>>> import numpy as np
>>> np.set_printoptions(precision=3, suppress=True, linewidth=160, sign=" ")
>>> A = np.loadtxt("block15.csv", delimiter=",")
>>> print(A)
[[ 4.  0.  0.  3.  3.  3.]
 [ 0.  4.  3.  0.  0.  0.]
 [ 0.  3.  4.  0.  0.  0.]
 [ 3.  0.  0.  4.  3.  3.]
 [ 3.  0.  0.  3.  4.  3.]
 [ 3.  0.  0.  3.  3.  4.]]
>>> # equal to its transpose
>>> x = np.array([0, -1, 2, -2, 0, -2])
>>> target = A @ x
>>> b, lr = np.zeros(6), 1 / np.linalg.norm(A, 2) ** 2
>>> for i in range(30):
...     b -= lr * A.T @ (A @ b - target)
...     if i % 10 == 0: print(i, round(np.linalg.norm(A @ b - target), 3))
... 
0 4.555
10 2.734
20 2.574
>>> print(b)
[-0.837  0.255  0.745 -1.163 -0.837 -1.163]
>>> print(round(float(np.linalg.cond(A)), 3))
13.0
>>> Y = A[0, 0] * A[1:] - np.outer(A[1:, 0], A[0])
>>> print(Y)
[[  0.  16.  12.   0.   0.   0.]
 [  0.  12.  16.   0.   0.   0.]
 [  0.   0.   0.   7.   3.   3.]
 [  0.   0.   0.   3.   7.   3.]
 [  0.   0.   0.   3.   3.   7.]]
>>> print(np.flatnonzero(~Y.round(6).any(axis=1)))
[]
>>> print(A[:, 0] / A[0, 0])
[ 1.    0.    0.    0.75  0.75  0.75]
>>> r0 = np.array([-1, 1, -1])
>>> print(np.convolve(Y[2], r0))
[ 0.  0.  0. -7.  4. -7.  0. -3.]
>>> print(np.correlate(Y[2], Y[0], "full"))
[   0.    0.    0.    0.    0.    0.   84.  148.   84.   48.    0.]
>>> print(np.cross(Y[2, :3], Y[0, :3]))
[ 0.  0.  0.]
>>> evals, V = np.linalg.eigh(A)
>>> print(np.unique(evals.round(6) + 0, return_counts=True)[1])
[ 4  1  1]
>>> print(round(evals.sum(), 3), np.trace(A))
24.0 24.0
>>> print((evals > 1e-8).sum(), (evals < -1e-8).sum())
6 0
>>> print(np.round(V.T @ V, 3) + 0)
[[ 1.  0.  0.  0.  0.  0.]
 [ 0.  1.  0.  0.  0.  0.]
 [ 0.  0.  1.  0.  0.  0.]
 [ 0.  0.  0.  1.  0.  0.]
 [ 0.  0.  0.  0.  1.  0.]
 [ 0.  0.  0.  0.  0.  1.]]
>>> print(np.linalg.eigvalsh(A + 3 * np.eye(6)))
[  4.   4.   4.   4.  10.  16.]
>>> print(np.abs(V[:, -1]).round(6).argmax())
0
>>> print(np.linalg.eigvalsh(A @ A))
[   1.    1.    1.    1.   49.  169.]
>>> print(np.abs(V[:, -1]))
[ 0.5  0.   0.   0.5  0.5  0.5]
>>> W0 = np.load("w.npy")
>>> print(W0)
[[ 0  1  1  1  1]
 [ 1  0  0  1  1]
 [ 1  0  0  1  1]
 [ 1  1  1  0  1]
 [ 1  1  1  1  0]]
>>> # symmetric
>>> print(round(np.linalg.det(W0.T), 3))
0.0
>>> print(np.round(np.linalg.eigvals(W0), 3) + 0)
[ 3.646 -1.    -1.646  0.    -1.   ]
>>> arr = np.loadtxt("a.csv", delimiter=",")
>>> print(arr)
[[ 0.84  -0.74  -0.892 -0.829  0.839]
 [ 0.976 -0.975 -1.008 -0.903  0.936]
 [-0.499  0.491  0.45   0.558 -0.522]
 [ 4.623 -4.507 -4.622 -4.636  4.639]
 [ 0.26  -0.242 -0.288 -0.338  0.227]
 [-5.008  5.116  5.094  5.01  -5.121]
 [ 4.543 -4.605 -4.601 -4.635  4.528]
 [ 0.054  0.016  0.038 -0.007  0.058]
 [-1.332  1.362  1.457  1.376 -1.483]
 [ 0.474 -0.447 -0.512 -0.481  0.462]
 [ 2.769 -2.709 -2.795 -2.846  2.747]
 [ 2.184 -2.08  -2.148 -2.093  2.151]
 [-1.235  1.185  1.107  1.205 -1.275]]
>>> Xc = arr - arr.mean(axis=0)
>>> V = np.linalg.svd(Xc)[2][:1]
>>> Y = Xc - Xc @ V.T @ V
>>> print(Y.std(axis=0))
[ 0.029  0.041  0.041  0.042  0.035]
>>> print(np.cov(Xc @ V.T, rowvar=False))
33.4192737846472
>>> print(round(float(np.linalg.norm(Y) / np.linalg.norm(Xc)), 3))
0.015
>>> mat = np.load("data.npy")
>>> print(mat)
[[ 1 -1  1 -1 -1  1 -1  1]
 [ 1  1  1  1 -1 -1 -1 -1]
 [ 1 -1  1 -1  1 -1  1 -1]
 [ 1 -1 -1  1  1 -1 -1  1]
 [ 1 -1 -1  1 -1  1  1 -1]]
>>> r0, v = mat[3], mat[1]
>>> print(r0 @ v)
0
>>> pr = (r0 @ v) / (r0 @ r0) * r0
>>> print(v - pr)
[ 1.  1.  1.  1. -1. -1. -1. -1.]
>>> print((v - pr) @ r0)
0.0
>>> print(round(np.linalg.norm(r0 + v) ** 2 + np.linalg.norm(r0 - v) ** 2, 3))
32.0
>>> print(np.outer(r0, v))
[[ 1  1  1  1 -1 -1 -1 -1]
 [-1 -1 -1 -1  1  1  1  1]
 [-1 -1 -1 -1  1  1  1  1]
 [ 1  1  1  1 -1 -1 -1 -1]
 [ 1  1  1  1 -1 -1 -1 -1]
 [-1 -1 -1 -1  1  1  1  1]
 [-1 -1 -1 -1  1  1  1  1]
 [ 1  1  1  1 -1 -1 -1 -1]]
>>> print(pr)
[ 0. -0. -0.  0.  0. -0. -0.  0.]
>>> Y = mat / np.sqrt((mat ** 2).mean(axis=1, keepdims=True))
>>> print(Y[0])
[ 1. -1.  1. -1. -1.  1. -1.  1.]
>>> print(np.linalg.matrix_rank(Y) == np.linalg.matrix_rank(mat))
True
>>> print(np.linalg.matrix_rank(mat - mat.mean(axis=1, keepdims=True)))
5
>>> C2 = mat.T @ mat
>>> print(np.round(np.linalg.eigvalsh(C2)[::-1], 3) + 0)
[ 8.  8.  8.  8.  8.  0.  0.  0.]
>>> print(np.linalg.svd(mat, compute_uv=False) ** 2)
[ 8.  8.  8.  8.  8.]
>>> def softmax(z):
...     e = np.exp(z - z.max(axis=-1, keepdims=True))
...     return e / e.sum(axis=-1, keepdims=True)
... 
>>> print(softmax(mat).sum(axis=1))
[ 1.  1.  1.  1.  1.]
>>> att = mat @ mat.T / np.sqrt(8)
>>> print(softmax(att + np.triu(np.full(att.shape, -np.inf), 1)))
[[ 1.     0.     0.     0.     0.   ]
 [ 0.056  0.944  0.     0.     0.   ]
 [ 0.053  0.053  0.894  0.     0.   ]
 [ 0.05   0.05   0.05   0.849  0.   ]
 [ 0.048  0.048  0.048  0.048  0.809]]
>>> rng = np.random.default_rng(9741)
>>> Y = mat + rng.integers(-2, 3, (5, 1)) @ rng.integers(-2, 3, (1, 8))
>>> print(Y)
[[ 5  1  5 -3 -3 -1 -1 -1]
 [ 5  3  5 -1 -3 -3 -1 -3]
 [ 3  0  3 -2  0 -2  1 -2]
 [ 1 -1 -1  1  1 -1 -1  1]
 [ 3  0  1  0 -2  0  1 -2]]
>>> print(Y - mat)
[[ 4  2  4 -2 -2 -2  0 -2]
 [ 4  2  4 -2 -2 -2  0 -2]
 [ 2  1  2 -1 -1 -1  0 -1]
 [ 0  0  0  0  0  0  0  0]
 [ 2  1  2 -1 -1 -1  0 -1]]
>>> X = np.array([[4.0, -2.0, 1.0], [-2.0, 1.0, -2.0], [-4.0, 2.0, -1.0]])
>>> # rows and columns are dependent
>>> print(X @ np.linalg.pinv(X) @ X)
[[ 4. -2.  1.]
 [-2.  1. -2.]
 [-4.  2. -1.]]
>>> print(np.linalg.lstsq(X[:-1].T, X[-1])[2])
2
>>> print(np.abs(np.diag(np.linalg.qr(X)[1])) > 1e-9)
[ True False  True]
>>> print(round(float(np.trace(np.linalg.pinv(X) @ X)), 3))
2.0
>>> print(np.linalg.matrix_rank(X, rtol=0.1))
2
>>> print(np.linalg.cond(X) > 100)
True
>>> print(np.argsort(-np.linalg.norm(X, axis=0).round(6), kind="stable")[:3])
[ 0  1  2]
>>> labels = rng.permutation(3)
>>> print(labels)
[ 0  1  2]
>>> Y = X[labels][:, labels]
>>> print(round(float(np.linalg.det(Y)), 3), np.round(np.linalg.det(X[labels]), 3))
0.0 0.0
>>> print(np.trace(Y))
4.0
>>> print(np.diag(Y))
[ 4.  1. -1.]
>>> Y = np.array([[1, -2, -2], [4, -4, 4], [0, 1, -3]])
>>> print(X @ Y)
[[ -4.   1. -19.]
 [  2.  -2.  14.]
 [  4.  -1.  19.]]
>>> print(np.linalg.matrix_rank(X @ Y))
2
>>> print(np.einsum("ik,kj->ji", X, Y))
[[ -4.   2.   4.]
 [  1.  -2.  -1.]
 [-19.  14.  19.]]
>>> print(np.einsum("ik,kj->ij", X, Y))
[[ -4.   1. -19.]
 [  2.  -2.  14.]
 [  4.  -1.  19.]]
>>> print(np.einsum("ij->j", X))
[-2.  1. -2.]
>>> m1 = np.load("test8.npy")
>>> print(m1)
[[ 0.1    0.412  0.5  ]
 [-1.    -4.002 -0.4  ]
 [-0.8   -3.199  1.9  ]
 [ 0.8    3.206 -1.   ]
 [-0.8   -3.21  -1.   ]
 [-1.3   -5.189 -0.4  ]
 [ 0.3    1.185 -0.7  ]
 [ 0.3    1.189 -0.9  ]
 [-1.1   -4.372  0.6  ]
 [ 0.1    0.4   -1.7  ]
 [ 0.6    2.443  0.3  ]
 [ 0.    -0.006 -1.   ]
 [ 1.7    6.838  0.5  ]
 [ 0.1    0.391  1.1  ]
 [ 0.2    0.811 -1.2  ]
 [-0.5   -1.994 -0.8  ]
 [ 1.     4.02  -0.2  ]
 [ 1.1    4.377  0.4  ]
 [-1.    -3.991  1.3  ]
 [-1.3   -5.206  0.8  ]
 [ 0.2    0.783 -1.1  ]
 [ 0.5    1.969 -0.2  ]
 [ 0.5    2.005 -0.7  ]
 [ 0.8    3.204 -0.7  ]
 [ 0.3    1.208  0.1  ]
 [-1.    -4.018 -1.8  ]
 [-0.2   -0.827 -0.8  ]
 [ 0.5    1.961  0.1  ]
 [-1.7   -6.851  0.8  ]
 [ 0.5    1.992  0.7  ]
 [-1.6   -6.424  1.   ]
 [-0.5   -2.023  0.5  ]
 [ 0.9    3.6    1.7  ]]
>>> # column 1 is much longer than the rest
>>> C2 = np.cov(m1, rowvar=False)
>>> print(round(float(np.corrcoef(m1[:, 1], m1[:, 2])[0, 1]), 3))
-0.127
>>> print(np.argsort(-m1.std(axis=0).round(6), kind="stable"))
[ 1  2  0]
>>> E = np.array([[0, 0, 0, 0, 0],
...     [2, 1, 0, 0, 0],
...     [-1, -1, 2, 0, 0],
...     [1, -2, 0, 2, 0],
...     [2, 1, 3, -1, -1]])
>>> labels = rng.permutation(5)
>>> print(labels)
[ 3  2  1  0  4]
>>> Y = E[labels][:, labels]
>>> print(round(np.linalg.det(Y), 3), np.round(np.linalg.det(E[labels]), 3))
0.0 0.0
>>> print(np.sort(np.abs(np.linalg.eigvals(Y))))
[ 0.  1.  1.  2.  2.]
>>> print(np.allclose(Y, E))
False
>>> print(np.linalg.matrix_rank(E, rtol=0.1))
3
>>> print(np.round(np.linalg.norm(E, 2) / np.linalg.norm(E), 3))
0.717
>>> M = np.loadtxt("case7.csv", delimiter=",")
>>> print(M)
[[ 0.  0.  0.  4.  0.  0.]
 [ 0.  0.  0.  0.  0.  0.]
 [ 0.  0.  0.  0.  0.  1.]
 [ 0.  0.  3.  0.  0.  0.]
 [ 0.  1.  0.  0.  0.  0.]
 [ 0.  0.  0.  0.  9.  0.]]
>>> # null space of dimension 1
>>> U, sig, vt = np.linalg.svd(M)
>>> V = vt[:(sig > 1e-8).sum()]
>>> x = M[5] + -1 * M[3] + rng.integers(2) * np.eye(6)[3]
>>> print(x)
[ 0.  0. -3.  1.  9.  0.]
>>> print(round(np.linalg.norm(x - V.T @ V @ x), 3))
0.0
>>> print(np.allclose(V.T @ V @ x, x))
True
>>> print(np.linalg.matrix_rank(np.vstack([M, x])))
5
>>> print(V.T @ V)
[[ 0.  0.  0.  0.  0.  0.]
 [ 0.  1.  0.  0.  0.  0.]
 [ 0.  0.  1.  0.  0.  0.]
 [ 0.  0.  0.  1.  0.  0.]
 [ 0.  0.  0.  0.  1.  0.]
 [ 0.  0.  0.  0.  0.  1.]]
